% python3 -q
>>> import numpy as np
>>> from numpy import linalg as LA
>>> np.set_printoptions(precision=2, suppress=True, linewidth=200)
>>> r0 = np.array([2, 1, 1, 0, 3])
>>> v = np.array([3, 3, 1, 3, 2, 1])
>>> feats = r0[:, None] + v[None, :]
>>> feats
array([[5, 5, 3, 5, 4, 3],
       [4, 4, 2, 4, 3, 2],
       [4, 4, 2, 4, 3, 2],
       [3, 3, 1, 3, 2, 1],
       [6, 6, 4, 6, 5, 4]])
>>> Uu, sv, VT = LA.svd(feats)
>>> evecs = VT[:(sv > 1e-8).sum()]
>>> rng = np.random.default_rng(703285)
>>> x0 = feats[3] + 5 * feats[2] + rng.integers(2) * np.eye(6)[5]
>>> x0
array([23., 23., 11., 23., 17., 11.])
>>> np.diag(evecs.T @ evecs)
array([0.31, 0.31, 0.45, 0.31, 0.17, 0.45])
>>> round(float(LA.norm(x0 - evecs.T @ evecs @ x0)), 2)
0.0
>>> evecs.T @ evecs
array([[ 0.31,  0.31, -0.03,  0.31,  0.14, -0.03],
       [ 0.31,  0.31, -0.03,  0.31,  0.14, -0.03],
       [-0.03, -0.03,  0.45, -0.03,  0.21,  0.45],
       [ 0.31,  0.31, -0.03,  0.31,  0.14, -0.03],
       [ 0.14,  0.14,  0.21,  0.14,  0.17,  0.21],
       [-0.03, -0.03,  0.45, -0.03,  0.21,  0.45]])
>>> data = np.load("w.npy")
>>> data
array([[-0.96, -3.33,  3.07,  2.28,  1.19, -3.13,  1.5 ,  0.89,  1.23, -0.22,  1.68],
       [-0.54,  1.74,  0.2 ,  1.44,  0.44,  2.27, -0.77,  0.35,  2.48,  2.31,  1.08],
       [ 0.3 ,  1.2 ,  0.15, -0.49, -0.5 , -1.61, -1.03,  4.31,  6.7 ,  0.72,  1.8 ],
       [ 3.73, -1.18, -2.61,  0.4 , -1.37,  0.78, -1.25, -5.06,  1.77, -0.65, -1.01],
       [-1.4 , -3.27,  3.17,  1.54,  2.76,  1.91, -0.71, -3.16,  3.39,  0.61,  0.88],
       [-1.59,  1.47,  0.87, -1.55,  0.23,  1.74, -0.74, -3.59, -3.56, -1.01, -0.83],
       [ 0.87, -1.52,  2.88,  2.74, -0.13,  0.8 , -0.26, -1.96, -3.55,  0.06, -0.19],
       [-2.3 ,  2.58,  0.38,  2.  ,  0.18, -0.47,  1.13,  2.08, -2.48, -0.6 ,  2.39],
       [-0.57, -2.94, -4.  , -0.96,  1.3 , -2.12, -2.52,  0.15, -2.9 , -0.07,  0.04],
       [-0.46, -0.08,  5.26, -2.  ,  0.54,  0.31,  1.88,  0.64,  0.28,  0.14, -1.28],
       [ 1.14,  1.99, -3.48, -1.04,  1.21, -0.72,  2.57,  1.39,  0.54, -0.58, -1.66],
       [ 0.25,  1.9 , -1.57,  0.03, -0.58, -0.75, -1.52,  0.28,  0.31,  0.57, -0.11],
       [-2.14,  0.34, -2.9 , -1.15, -1.  , -1.64,  0.52, -1.  , -0.97, -0.45,  0.25],
       [ 1.85,  1.3 ,  0.79, -3.8 ,  1.71, -1.87, -1.52, -0.41,  4.23,  1.12, -0.01],
       [-0.28, -1.51, -0.99,  0.04, -0.38,  1.42, -0.45, -3.01,  2.5 , -1.28,  0.04],
       [-1.8 ,  0.73, -1.41, -0.58,  0.58, -3.5 , -1.53,  2.02,  1.83,  0.32, -0.19],
       [-0.71,  0.36, -1.5 , -1.51, -0.25, -3.34, -0.14, -0.56, -0.21, -1.7 , -0.61],
       [-0.78, -1.75,  3.71, -0.17,  0.46, -1.86, -1.19,  2.15,  0.36,  0.23, -2.41],
       [ 2.52, -1.64,  4.52, -0.06, -0.97,  2.86,  1.31, -3.42, -2.49, -1.63, -0.63],
       [-1.65,  1.96,  0.24, -0.38, -0.66, -0.54, -0.52,  4.24,  1.06, -0.21,  3.73],
       [-0.94, -0.86, -2.67, -2.48, -0.06, -0.82, -1.07,  0.14,  0.55,  1.3 ,  2.06],
       [-0.32, -2.19,  2.26,  1.27,  0.73,  2.17,  0.36, -4.07,  3.45,  2.66,  2.04],
       [ 0.18,  0.37,  0.9 ,  4.66, -1.13,  1.38,  0.84,  2.36, -2.14,  1.41, -1.5 ],
       [ 1.44, -0.55,  0.51,  1.13, -1.09, -2.13, -4.36,  0.  , -3.34, -0.03,  0.58],
       [-3.24, -1.66,  1.27,  0.29,  2.34,  0.53,  1.16, -4.72, -4.92, -1.04,  1.11],
       [-0.82, -2.67, -2.27,  0.07,  0.96, -0.26, -0.3 ,  5.68,  4.18,  1.46, -1.59],
       [ 0.12,  2.27, -1.72, -0.78,  0.68,  0.22,  0.15, -4.29, -0.99,  0.92, -0.62],
       [-0.65,  4.14, -2.18,  1.48,  0.17, -5.53,  3.1 ,  1.37, -0.4 ,  0.17, -1.56],
       [-0.96, -1.52,  1.01, -0.28, -2.41, -0.5 ,  1.27, -2.52, -0.64,  0.65,  0.36],
       [-0.49,  2.59,  3.85,  2.65,  1.02, -2.38, -0.92, -6.77, -0.21, -2.29,  0.39],
       [ 1.35,  2.28, -0.01, -2.73,  2.75,  3.65, -0.96,  2.02,  2.95,  0.44,  3.31],
       [ 1.87, -0.52, -0.53,  3.83,  0.57,  1.12,  0.15, -0.08, -6.09, -0.71, -0.32],
       [ 0.71, -7.45,  0.93, -0.72, -0.95,  1.01, -0.91, -6.75,  0.81,  0.33, -0.87],
       [ 1.6 , -1.93,  2.64,  0.45, -0.07,  0.75, -2.08, -3.15, -2.44,  0.09,  0.78],
       [-0.65,  0.06,  0.52,  0.4 ,  0.13,  1.1 , -0.87, -1.08, -1.71, -0.96,  0.33],
       [-0.82,  2.73, -1.08,  1.03,  0.53, -0.48,  0.19, -2.2 ,  0.07, -0.51,  0.09],
       [ 0.  , -2.27,  1.77,  2.37,  1.63, -0.18, -2.64,  1.78,  0.58, -1.55,  0.97],
       [ 0.01,  1.35,  0.58, -0.1 ,  1.16,  0.56, -1.33,  2.98, -0.96,  1.81, -1.38],
       [ 1.71,  3.26, -0.48,  1.48,  0.46,  2.  ,  1.48,  1.25, -0.93, -0.25, -0.26],
       [ 1.16,  2.3 ,  1.24,  0.62,  0.01,  1.21,  1.33, -7.28,  0.94, -0.73,  0.74],
       [-1.26,  0.79,  1.49, -1.37, -1.38, -0.92,  0.41,  0.56, -1.69, -0.88, -0.06]])
>>> lab = rng.permutation(11)
>>> B = data[:, lab] * rng.choice([-1, 1], 11)
>>> B
array([[-3.13,  3.07,  1.19, -0.22,  3.33, -1.5 , -1.23, -0.89,  2.28,  1.68,  0.96],
       [ 2.27,  0.2 ,  0.44,  2.31, -1.74,  0.77, -2.48, -0.35,  1.44,  1.08,  0.54],
       [-1.61,  0.15, -0.5 ,  0.72, -1.2 ,  1.03, -6.7 , -4.31, -0.49,  1.8 , -0.3 ],
       [ 0.78, -2.61, -1.37, -0.65,  1.18,  1.25, -1.77,  5.06,  0.4 , -1.01, -3.73],
       [ 1.91,  3.17,  2.76,  0.61,  3.27,  0.71, -3.39,  3.16,  1.54,  0.88,  1.4 ],
       [ 1.74,  0.87,  0.23, -1.01, -1.47,  0.74,  3.56,  3.59, -1.55, -0.83,  1.59],
       [ 0.8 ,  2.88, -0.13,  0.06,  1.52,  0.26,  3.55,  1.96,  2.74, -0.19, -0.87],
       [-0.47,  0.38,  0.18, -0.6 , -2.58, -1.13,  2.48, -2.08,  2.  ,  2.39,  2.3 ],
       [-2.12, -4.  ,  1.3 , -0.07,  2.94,  2.52,  2.9 , -0.15, -0.96,  0.04,  0.57],
       [ 0.31,  5.26,  0.54,  0.14,  0.08, -1.88, -0.28, -0.64, -2.  , -1.28,  0.46],
       [-0.72, -3.48,  1.21, -0.58, -1.99, -2.57, -0.54, -1.39, -1.04, -1.66, -1.14],
       [-0.75, -1.57, -0.58,  0.57, -1.9 ,  1.52, -0.31, -0.28,  0.03, -0.11, -0.25],
       [-1.64, -2.9 , -1.  , -0.45, -0.34, -0.52,  0.97,  1.  , -1.15,  0.25,  2.14],
       [-1.87,  0.79,  1.71,  1.12, -1.3 ,  1.52, -4.23,  0.41, -3.8 , -0.01, -1.85],
       [ 1.42, -0.99, -0.38, -1.28,  1.51,  0.45, -2.5 ,  3.01,  0.04,  0.04,  0.28],
       [-3.5 , -1.41,  0.58,  0.32, -0.73,  1.53, -1.83, -2.02, -0.58, -0.19,  1.8 ],
       [-3.34, -1.5 , -0.25, -1.7 , -0.36,  0.14,  0.21,  0.56, -1.51, -0.61,  0.71],
       [-1.86,  3.71,  0.46,  0.23,  1.75,  1.19, -0.36, -2.15, -0.17, -2.41,  0.78],
       [ 2.86,  4.52, -0.97, -1.63,  1.64, -1.31,  2.49,  3.42, -0.06, -0.63, -2.52],
       [-0.54,  0.24, -0.66, -0.21, -1.96,  0.52, -1.06, -4.24, -0.38,  3.73,  1.65],
       [-0.82, -2.67, -0.06,  1.3 ,  0.86,  1.07, -0.55, -0.14, -2.48,  2.06,  0.94],
       [ 2.17,  2.26,  0.73,  2.66,  2.19, -0.36, -3.45,  4.07,  1.27,  2.04,  0.32],
       [ 1.38,  0.9 , -1.13,  1.41, -0.37, -0.84,  2.14, -2.36,  4.66, -1.5 , -0.18],
       [-2.13,  0.51, -1.09, -0.03,  0.55,  4.36,  3.34, -0.  ,  1.13,  0.58, -1.44],
       [ 0.53,  1.27,  2.34, -1.04,  1.66, -1.16,  4.92,  4.72,  0.29,  1.11,  3.24],
       [-0.26, -2.27,  0.96,  1.46,  2.67,  0.3 , -4.18, -5.68,  0.07, -1.59,  0.82],
       [ 0.22, -1.72,  0.68,  0.92, -2.27, -0.15,  0.99,  4.29, -0.78, -0.62, -0.12],
       [-5.53, -2.18,  0.17,  0.17, -4.14, -3.1 ,  0.4 , -1.37,  1.48, -1.56,  0.65],
       [-0.5 ,  1.01, -2.41,  0.65,  1.52, -1.27,  0.64,  2.52, -0.28,  0.36,  0.96],
       [-2.38,  3.85,  1.02, -2.29, -2.59,  0.92,  0.21,  6.77,  2.65,  0.39,  0.49],
       [ 3.65, -0.01,  2.75,  0.44, -2.28,  0.96, -2.95, -2.02, -2.73,  3.31, -1.35],
       [ 1.12, -0.53,  0.57, -0.71,  0.52, -0.15,  6.09,  0.08,  3.83, -0.32, -1.87],
       [ 1.01,  0.93, -0.95,  0.33,  7.45,  0.91, -0.81,  6.75, -0.72, -0.87, -0.71],
       [ 0.75,  2.64, -0.07,  0.09,  1.93,  2.08,  2.44,  3.15,  0.45,  0.78, -1.6 ],
       [ 1.1 ,  0.52,  0.13, -0.96, -0.06,  0.87,  1.71,  1.08,  0.4 ,  0.33,  0.65],
       [-0.48, -1.08,  0.53, -0.51, -2.73, -0.19, -0.07,  2.2 ,  1.03,  0.09,  0.82],
       [-0.18,  1.77,  1.63, -1.55,  2.27,  2.64, -0.58, -1.78,  2.37,  0.97, -0.  ],
       [ 0.56,  0.58,  1.16,  1.81, -1.35,  1.33,  0.96, -2.98, -0.1 , -1.38, -0.01],
       [ 2.  , -0.48,  0.46, -0.25, -3.26, -1.48,  0.93, -1.25,  1.48, -0.26, -1.71],
       [ 1.21,  1.24,  0.01, -0.73, -2.3 , -1.33, -0.94,  7.28,  0.62,  0.74, -1.16],
       [-0.92,  1.49, -1.38, -0.88, -0.79, -0.41,  1.69, -0.56, -1.37, -0.06,  1.26]])
>>> Uu, _, VT = LA.svd(data.T @ B)
>>> np.round(Uu @ VT, 2) + 0
array([[ 0.,  0.,  0.,  0.,  0.,  0.,  0.,  0.,  0.,  0., -1.],
       [ 0.,  0.,  0.,  0., -1.,  0.,  0.,  0.,  0.,  0.,  0.],
       [ 0.,  1.,  0.,  0.,  0.,  0.,  0.,  0.,  0.,  0.,  0.],
       [ 0.,  0.,  0.,  0.,  0.,  0.,  0.,  0.,  1.,  0.,  0.],
       [ 0.,  0.,  1.,  0.,  0.,  0.,  0.,  0.,  0.,  0.,  0.],
       [ 1.,  0.,  0.,  0.,  0.,  0.,  0.,  0.,  0.,  0.,  0.],
       [ 0.,  0.,  0.,  0.,  0., -1.,  0.,  0.,  0.,  0.,  0.],
       [ 0.,  0.,  0.,  0.,  0.,  0.,  0., -1.,  0.,  0.,  0.],
       [ 0.,  0.,  0.,  0.,  0.,  0., -1.,  0.,  0.,  0.,  0.],
       [ 0.,  0.,  0.,  1.,  0.,  0.,  0.,  0.,  0.,  0.,  0.],
       [ 0.,  0.,  0.,  0.,  0.,  0.,  0.,  0.,  0.,  1.,  0.]])
>>> d = LA.norm(B[:, None] - B[None], axis=-1)
>>> LA.matrix_rank(d ** 2)
np.int64(13)
>>> d.shape
(41, 41)
>>> np.flatnonzero(d[37] < d.mean() / 2)
array([37])
>>> (d + 1e9 * np.eye(41)).round(6).argmin(axis=1)
array([36, 11, 19, 14, 21, 34, 33, 40, 20, 17, 11, 35, 16, 15, 34, 16, 12,  9, 33,  7, 12,  4, 38, 33,  5,  2, 35, 10, 40, 39,  1,  6, 14,  6, 40, 26, 17, 11, 11, 26, 34])
>>> np.unravel_index(d.round(6).argmax(), d.shape)
(np.int64(27), np.int64(32))
>>> P = data @ LA.solve(data.T @ data, data.T)
>>> P @ data[:, 3]
array([ 2.28,  1.44, -0.49,  0.4 ,  1.54, -1.55,  2.74,  2.  , -0.96, -2.  , -1.04,  0.03, -1.15, -3.8 ,  0.04, -0.58, -1.51, -0.17, -0.06, -0.38, -2.48,  1.27,  4.66,  1.13,  0.29,  0.07, -0.78,
        1.48, -0.28,  2.65, -2.73,  3.83, -0.72,  0.45,  0.4 ,  1.03,  2.37, -0.1 ,  1.48,  0.62, -1.37])
>>> np.allclose(P @ P, P)
True
>>> np.round(LA.eigvalsh(P), 2) + 0
array([0., 0., 0., 0., 0., 0., 0., 0., 0., 0., 0., 0., 0., 0., 0., 0., 0., 0., 0., 0., 0., 0., 0., 0., 0., 0., 0., 0., 0., 0., 1., 1., 1., 1., 1., 1., 1., 1., 1., 1., 1.])
>>> Ac = data - data.mean(axis=0)
>>> evecs = LA.svd(Ac)[2][:1]
>>> B = Ac - Ac @ evecs.T @ evecs
>>> (Ac @ evecs.T).std(axis=0)
array([3.46])
>>> np.round(LA.norm(B) / LA.norm(Ac), 2)
np.float64(0.84)
>>> np.cov(Ac @ evecs.T, rowvar=False)
array(12.29)
>>> B.std(axis=0)
array([1.37, 2.09, 1.96, 1.67, 1.1 , 1.72, 1.46, 1.31, 2.31, 1.  , 1.33])
>>> LA.norm(B, axis=1).round(6).argmax()
np.int64(27)
>>> Ac = (data - data.mean(axis=0)) / data.std(axis=0)
>>> Ac.std(axis=0)
array([1., 1., 1., 1., 1., 1., 1., 1., 1., 1., 1.])
>>> beta = LA.lstsq(np.delete(Ac, 2, axis=1), Ac[:, 2])[0]
>>> np.round(1 - np.var(Ac[:, 2] - np.delete(Ac, 2, axis=1) @ beta), 2)
np.float64(0.2)
>>> cent = np.array([[-1, 1, 3, 3, -2, 1],
...     [1, -2, -2, -3, 2, 3],
...     [-3, 3, 3, 3, -3, 1],
...     [-3, 2, 2, -3, 1, 3],
...     [0, 0, 2, -3, -1, 3],
...     [2, -3, 1, 1, -3, -2]])
>>> W0 = (rng.random((43, 6)) < 0.25) @ cent
>>> W0
array([[-3,  2,  2, -3,  1,  3],
       [ 0,  0,  2, -3, -1,  3],
       [-1,  1,  5,  0, -3,  4],
       [ 0,  0,  0,  0,  0,  0],
       [ 0,  0,  0,  0,  0,  0],
       [ 0,  0,  0,  0,  0,  0],
       [-1,  0,  4,  4, -6, -1],
       [ 0,  0,  0,  0,  0,  0],
       [ 2, -3,  1,  1, -3, -2],
       [ 1, -2,  4,  4, -5, -1],
       [-3,  2,  2, -3,  1,  3],
       [ 0,  0,  0,  0,  0,  0],
       [-3,  3,  3,  3, -3,  1],
       [ 0,  0,  2, -3, -1,  3],
       [ 0,  0,  0,  0,  0,  0],
       [-3,  2,  2, -3,  1,  3],
       [ 0,  0,  0,  0,  0,  0],
       [ 0,  0,  0,  0,  0,  0],
       [ 1, -2, -2, -3,  2,  3],
       [ 0,  0,  2, -3, -1,  3],
       [-3,  2,  2, -3,  1,  3],
       [ 0,  0,  0,  0,  0,  0],
       [ 2, -3,  1,  1, -3, -2],
       [-1, -1,  5, -5, -3,  4],
       [ 0, -2,  2,  1, -4,  2],
       [ 0, -1,  1,  0,  0,  4],
       [-3,  3,  3,  3, -3,  1],
       [ 2, -3,  1,  1, -3, -2],
       [-3,  2,  4,  3, -3,  5],
       [-1,  1,  5,  0, -3,  4],
       [ 0,  0,  2, -3, -1,  3],
       [ 2, -3,  1,  1, -3, -2],
       [ 0,  0,  0,  0,  0,  0],
       [-3,  2,  2, -3,  1,  3],
       [-4,  4,  8,  3, -6,  5],
       [-4,  4,  8,  3, -6,  5],
       [-7,  6, 10,  0, -5,  8],
       [ 0,  0,  0,  0,  0,  0],
       [-3,  2,  4, -6,  0,  6],
       [-4,  4,  6,  6, -5,  2],
       [ 0, -1,  1,  0,  0,  4],
       [ 0,  0,  0,  0,  0,  0],
       [ 0,  0,  0,  0,  0,  0]])
>>> Ac = (W0 - W0.mean(axis=0)) / W0.std(axis=0)
>>> Ac.std(axis=0)
array([1., 1., 1., 1., 1., 1.])
>>> beta = LA.lstsq(np.delete(Ac, 2, axis=1), Ac[:, 2])[0]
>>> beta
array([-0.17,  0.22, -0.24, -0.81,  0.23])
>>> W0.mean(axis=0)
array([-0.93,  0.44,  2.16, -0.16, -1.49,  1.74])
>>> LA.svd(W0, compute_uv=False)
array([33.91, 20.72, 12.98,  6.3 ,  2.53,  2.01])
>>> np.abs(W0).max()
np.int64(10)
>>> W0.sum(axis=0)
array([-40,  19,  93,  -7, -64,  75])
>>> round(float(LA.norm(W0)), 2)
42.4
>>> W0.sum(axis=1)
array([ 2,  1,  6,  0,  0,  0,  0,  0, -4,  1,  2,  0,  4,  1,  0,  2,  0,  0, -1,  1,  2,  0, -4, -1, -1,  4,  4, -4,  8,  6,  1, -4,  0,  2, 10, 10, 12,  0,  3,  9,  4,  0,  0])
>>> np.unravel_index(np.abs(W0).argmax(), W0.shape)
(np.int64(36), np.int64(2))
>>> np.count_nonzero(W0)
np.int64(160)
